% python3 -q
>>> import numpy as np
>>> np.set_printoptions(precision=2, suppress=True, linewidth=160, floatmode="fixed")
>>> rd = lambda a: np.round(a, 2) + 0
>>> K = np.load("block12.npy")
>>> K
array([[-1.70,  1.00,  0.00],
       [-2.00,  0.30, -1.00],
       [-2.00,  1.00,  0.30]])
>>> r0 = np.array([1, -2])
>>> np.polyval(r0, K[1])
array([-4.00, -1.70, -3.00])
>>> np.cross(K[1, :3], K[0, :3])
array([ 1.00,  1.70, -1.49])
>>> B = np.linalg.inv(K)
>>> rd(np.linalg.cond(K))
np.float64(19.13)
>>> rd(np.linalg.inv(B))
array([[-1.70,  1.00,  0.00],
       [-2.00,  0.30, -1.00],
       [-2.00,  1.00,  0.30]])
>>> rd(np.linalg.det(K) * B)
array([[ 1.09, -0.30, -1.00],
       [ 2.60, -0.51, -1.70],
       [-1.40, -0.30,  1.49]])
>>> rd(K @ B)
array([[1.00, 0.00, 0.00],
       [0.00, 1.00, 0.00],
       [0.00, 0.00, 1.00]])
>>> rd(B)
array([[ 1.46, -0.40, -1.34],
       [ 3.48, -0.68, -2.28],
       [-1.87, -0.40,  1.99]])
>>> arr = np.load("out15.npy")
>>> rd(arr)
array([[-0.13,  0.80,  0.37],
       [-0.19, -0.27,  0.89],
       [-0.19,  0.52, -0.17],
       [ 0.95,  0.16,  0.19]])
>>> P = arr @ np.linalg.solve(arr.T @ arr, arr.T)
>>> rd(np.diag(P))
array([0.79, 0.91, 0.33, 0.97])
>>> np.linalg.matrix_rank(np.eye(4) - P)
np.int64(1)
>>> rd(P)
array([[ 0.79,  0.14,  0.38,  0.07],
       [ 0.14,  0.91, -0.25, -0.05],
       [ 0.38, -0.25,  0.33, -0.13],
       [ 0.07, -0.05, -0.13,  0.97]])
>>> np.allclose(P @ P, P)
True
>>> rd(np.trace(P))
np.float64(3.0)
>>> vec = np.array([0, 3, 2])
>>> y = K @ vec
>>> c, lr = np.zeros(3), 1 / np.linalg.norm(K, 2) ** 2
>>> for i in range(15):
...     c -= lr * K.T @ (K @ c - y)
...     if i % 5 == 0: print(i, round(np.linalg.norm(K @ c - y), 2))
... 
0 3.26
5 1.96
10 1.19
>>> rd(np.linalg.cond(K))
np.float64(19.13)
>>> rd(c)
array([-0.55,  1.64,  2.05])
>>> r0, g = arr[2], arr[1]
>>> rd(r0 @ r0)
np.float64(0.33)
>>> pr = (r0 @ g) / (r0 @ r0) * r0
>>> rd((g - pr) @ r0)
np.float64(0.0)
>>> rd(pr)
array([ 0.14, -0.39,  0.13])
>>> rd(np.outer(r0, g))
array([[ 0.04,  0.05, -0.17],
       [-0.10, -0.14,  0.46],
       [ 0.03,  0.04, -0.15]])
>>> np.linalg.matrix_rank(np.outer(r0, g))
np.int64(1)
>>> r0 = np.array([2, 3, 2, 0]) + 0.5
>>> m1 = np.outer(r0, r0) / (r0 @ r0)
>>> m1
array([[0.25, 0.35, 0.25, 0.05],
       [0.35, 0.49, 0.35, 0.07],
       [0.25, 0.35, 0.25, 0.05],
       [0.05, 0.07, 0.05, 0.01]])
>>> # applying it twice changes nothing
>>> w, vecs = np.linalg.eigh(m1)
>>> np.unique(w.round(6) + 0, return_counts=True)[1]
array([3, 1])
>>> rd(vecs.T @ m1 @ vecs)
array([[0.00, 0.00, 0.00, 0.00],
       [0.00, 0.00, 0.00, 0.00],
       [0.00, 0.00, 0.00, 0.00],
       [0.00, 0.00, 0.00, 1.00]])
>>> rd(vecs.T @ vecs)
array([[1.00, 0.00, 0.00, 0.00],
       [0.00, 1.00, 0.00, 0.00],
       [0.00, 0.00, 1.00, 0.00],
       [0.00, 0.00, 0.00, 1.00]])
>>> np.abs(vecs[:, -1]).round(6).argmax()
np.int64(1)
>>> rd(np.linalg.eigvalsh(m1 @ m1))
array([0.00, 0.00, 0.00, 1.00])
>>> rank = np.linalg.matrix_rank(m1)
>>> rank
np.int64(1)
>>> N = np.linalg.svd(m1)[2][rank:].T
>>> np.allclose(m1 @ N, 0)
True
>>> np.linalg.matrix_rank(m1.T @ m1), np.linalg.matrix_rank(m1 @ m1.T)
(np.int64(1), np.int64(1))
>>> N.shape
(4, 3)
>>> [int(np.linalg.matrix_rank(m1[:i])) for i in range(1, len(m1) + 1)]
[1, 1, 1, 1]
>>> w, vecs = np.linalg.eigh(m1)
>>> vec = np.array([4, 7, -3, -2])
>>> rd(vec @ m1 @ vec)
np.float64(27.04)
>>> rd(vec @ m1 @ vec / (vec @ vec)), rd(w[0]), rd(w[-1])
(np.float64(0.35), np.float64(0.0), np.float64(1.0))
>>> rd(np.linalg.eigvalsh(m1[1:, 1:]))
array([0.00, 0.00, 0.75])
>>> rd(vecs * np.abs(w) @ vecs.T)
array([[0.25, 0.35, 0.25, 0.05],
       [0.35, 0.49, 0.35, 0.07],
       [0.25, 0.35, 0.25, 0.05],
       [0.05, 0.07, 0.05, 0.01]])
>>> rd(vecs * np.maximum(w, 0) @ vecs.T)
array([[0.25, 0.35, 0.25, 0.05],
       [0.35, 0.49, 0.35, 0.07],
       [0.25, 0.35, 0.25, 0.05],
       [0.05, 0.07, 0.05, 0.01]])
>>> (np.sign(vecs[:, -1].round(6)) == np.sign(vecs[0, -1].round(6))).astype(int)
array([1, 1, 1, 1])
>>> np.abs(m1).sum(axis=1).max(), rd(np.abs(w).max())
(np.float64(1.26), np.float64(1.0))
>>> left, sigma, VT = np.linalg.svd(m1)
>>> vecs = VT[:(sigma > 1e-8).sum()]
>>> rng = np.random.default_rng(7399)
>>> vec = m1[1] + 4 * m1[2] + rng.integers(2) * np.eye(4)[2]
>>> vec
array([1.35, 1.89, 1.35, 0.27])
>>> np.allclose(vecs.T @ vecs @ vec, vec)
True
>>> rd(vecs.T @ vecs)
array([[0.25, 0.35, 0.25, 0.05],
       [0.35, 0.49, 0.35, 0.07],
       [0.25, 0.35, 0.25, 0.05],
       [0.05, 0.07, 0.05, 0.01]])
>>> rd(np.diag(vecs.T @ vecs))
array([0.25, 0.49, 0.25, 0.01])
>>> J = np.loadtxt("data.csv", delimiter=",")
>>> J
array([[-4.69, -5.33,  5.25],
       [-5.56, -2.91,  3.27],
       [-6.27, -3.67,  4.65],
       [-3.52, -4.14,  5.98],
       [-4.82, -2.01,  2.39],
       [-2.07, -3.12,  5.64],
       [-4.59, -3.97,  3.47],
       [-5.33, -4.49,  3.10],
       [-5.24, -3.66,  4.60],
       [-6.78, -3.15,  4.75],
       [-6.27, -3.97,  3.00],
       [-2.47, -3.66,  5.64],
       [-8.00, -3.46,  2.42],
       [-5.00, -4.08,  6.37],
       [-3.24, -3.35,  3.73],
       [-3.47, -4.36,  6.18],
       [-3.32, -4.79,  4.13]])
>>> D = np.linalg.norm(J[:, None] - J[None], axis=-1)
>>> D.mean(axis=1).argmax()
np.int64(12)
>>> (D + 1e9 * np.eye(17)).round(6).argmin(axis=1)
array([13, 10,  9, 15,  1, 11,  7,  6,  2,  2,  7,  5, 10,  3, 16,  3, 14])
>>> rd(np.linalg.norm(J - J.mean(axis=0), axis=1))
array([1.78, 1.63, 1.55, 2.04, 2.66, 3.02, 0.95, 1.59, 0.55, 2.16, 2.07, 2.60, 3.82, 2.02, 1.69, 2.28, 1.77])
>>> np.flatnonzero(D[7] < D.mean() / 2)
array([ 6,  7, 10])
>>> D.shape
(17, 17)
>>> Xs = J - J.mean(axis=0)
>>> vecs = np.linalg.svd(Xs)[2][:1]
>>> B = Xs - Xs @ vecs.T @ vecs
>>> rd(np.linalg.norm(B) / np.linalg.norm(Xs))
np.float64(0.56)
>>> rd(np.cov(Xs @ vecs.T, rowvar=False))
np.float64(3.35)
>>> rd((Xs @ vecs.T).std(axis=0))
array([1.78])
>>> B = np.c_[J[:, :2] @ np.array([[-7, -9], [0, -2]]), np.array([0, 1, 2, 2, 1, 3, 3, 0, 2, 0, 3, 0, 0, 0, 3, 0, 1])]
>>> rd(B)
array([[32.83, 52.87,  0.00],
       [38.92, 55.86,  1.00],
       [43.89, 63.77,  2.00],
       [24.64, 39.96,  2.00],
       [33.74, 47.40,  1.00],
       [14.49, 24.87,  3.00],
       [32.13, 49.25,  3.00],
       [37.31, 56.95,  0.00],
       [36.68, 54.48,  2.00],
       [47.46, 67.32,  0.00],
       [43.89, 64.37,  3.00],
       [17.29, 29.55,  0.00],
       [56.00, 78.92,  0.00],
       [35.00, 53.16,  0.00],
       [22.68, 35.86,  3.00],
       [24.29, 39.95,  0.00],
       [23.24, 39.46,  1.00]])
>>> rd(np.linalg.lstsq(J, B[:, 0])[0])
array([-7.00,  0.00,  0.00])
>>> np.linalg.matrix_rank(B)
np.int64(3)
>>> lab = B[:, 1] > np.median(B[:, 1])
>>> r0 = B[lab].mean(axis=0) - B[~lab].mean(axis=0)
>>> lab.astype(int)
array([0, 1, 1, 0, 0, 0, 0, 1, 1, 1, 1, 0, 1, 1, 0, 0, 0])
>>> rd((((B - B.mean(axis=0)) @ r0 > 0) == lab).mean())
np.float64(0.94)
>>> rd(r0)
array([17.36, 21.95, -0.44])
>>> np.argsort(-np.abs(r0).round(6), kind="stable")
array([1, 0, 2])
>>> ((B - B.mean(axis=0)) @ r0 > 0).astype(int)
array([1, 1, 1, 0, 0, 0, 0, 1, 1, 1, 1, 0, 1, 1, 0, 0, 0])
>>> E = np.loadtxt("mat.csv", delimiter=",")
>>> E
array([[  1.60,   0.20,   6.00,   0.20],
       [  1.40,  -1.80, -24.00,  -0.60],
       [ -0.70,   0.30,  20.00,  -2.20],
       [ -0.30,  -1.30, -10.00,  -0.40]])
>>> # column 2 is much longer than the rest
>>> vec = np.array([0, 1, 0])
>>> h = np.maximum(J @ vec, 0)
>>> J.T @ h
array([0.00, 0.00, 0.00])
>>> np.maximum(J @ vec, 0) - np.maximum(-J @ vec, 0)
array([-5.33, -2.91, -3.67, -4.14, -2.01, -3.12, -3.97, -4.49, -3.66, -3.15, -3.97, -3.66, -3.46, -4.08, -3.35, -4.36, -4.79])
>>> X = np.loadtxt("arr.csv", delimiter=",")
>>> X
array([[ 0.00,  3.00,  3.00,  2.00],
       [ 1.00, -2.00, -1.00,  0.00],
       [ 1.00,  3.00,  2.00,  2.00],
       [-1.00, -3.00, -3.00, -3.00]])
>>> q, R = np.linalg.qr(X)
>>> rd(R)
array([[-1.73, -2.31, -2.31, -2.89],
       [ 0.00,  5.07,  4.08,  2.83],
       [ 0.00,  0.00,  1.01,  0.78],
       [ 0.00,  0.00,  0.00, -0.23]])
>>> rd(q)
array([[ 0.00,  0.59,  0.58,  0.56],
       [-0.58, -0.66,  0.35,  0.34],
       [-0.58,  0.33, -0.67,  0.34],
       [ 0.58, -0.33, -0.32,  0.68]])
>>> W0 = np.loadtxt("w.csv", delimiter=",")
>>> rd(W0)
array([[-0.04,  0.40,  0.76,  0.52],
       [ 0.56, -0.60, -0.05,  0.57],
       [-0.82, -0.51,  0.03,  0.27],
       [-0.13,  0.48, -0.65,  0.57]])
>>> rd(np.sort(np.abs(np.linalg.eigvals(W0))))
array([1.00, 1.00, 1.00, 1.00])
>>> rd((W0 + W0.T) / 2)
array([[-0.04,  0.48, -0.03,  0.20],
       [ 0.48, -0.60, -0.28,  0.52],
       [-0.03, -0.28,  0.03, -0.19],
       [ 0.20,  0.52, -0.19,  0.57]])
>>> rd(np.trace(W0))
np.float64(-0.04)
>>> rd((W0 - W0.T) / 2)
array([[ 0.00, -0.08,  0.79,  0.33],
       [ 0.08,  0.00,  0.23,  0.05],
       [-0.79, -0.23,  0.00,  0.46],
       [-0.33, -0.05, -0.46,  0.00]])
>>> rd(np.abs(np.linalg.eigvals(W0)).max())
np.float64(1.0)
>>> np.allclose(W0, W0.T)
False
>>> assert W0 == W0.T
Traceback (most recent call last):
  File "<python-input-114>", line 1, in <module>
    assert W0 == W0.T
           ^^^^^^^^^^
ValueError: The truth value of an array with more than one element is ambiguous. Use a.any() or a.all()
>>> B = np.array([[3, -2], [-2, 5], [2, 4], [-4, -4]])
>>> np.linalg.matrix_rank(np.vstack([W0, B.T]))
np.int64(4)
>>> B @ W0
Traceback (most recent call last):
  File "<python-input-117>", line 1, in <module>
    B @ W0
    ~~^~~~
ValueError: matmul: Input operand 1 has a mismatch in its core dimension 0, with gufunc signature (n?,k),(k,m?)->(n?,m?) (size 4 is different from 2)
>>> rd(np.einsum("ik,kj->ji", W0, B))
array([[-1.49,  0.50, -2.47, -4.94],
       [ 3.00, -6.59, -1.87, -2.26]])
>>> rd(np.einsum("ij->j", W0))
array([-0.43, -0.23,  0.08,  1.94])
>>> np.vstack([W0, B.T]).shape
(6, 4)
>>> np.linalg.matrix_rank(W0 @ B)
np.int64(2)
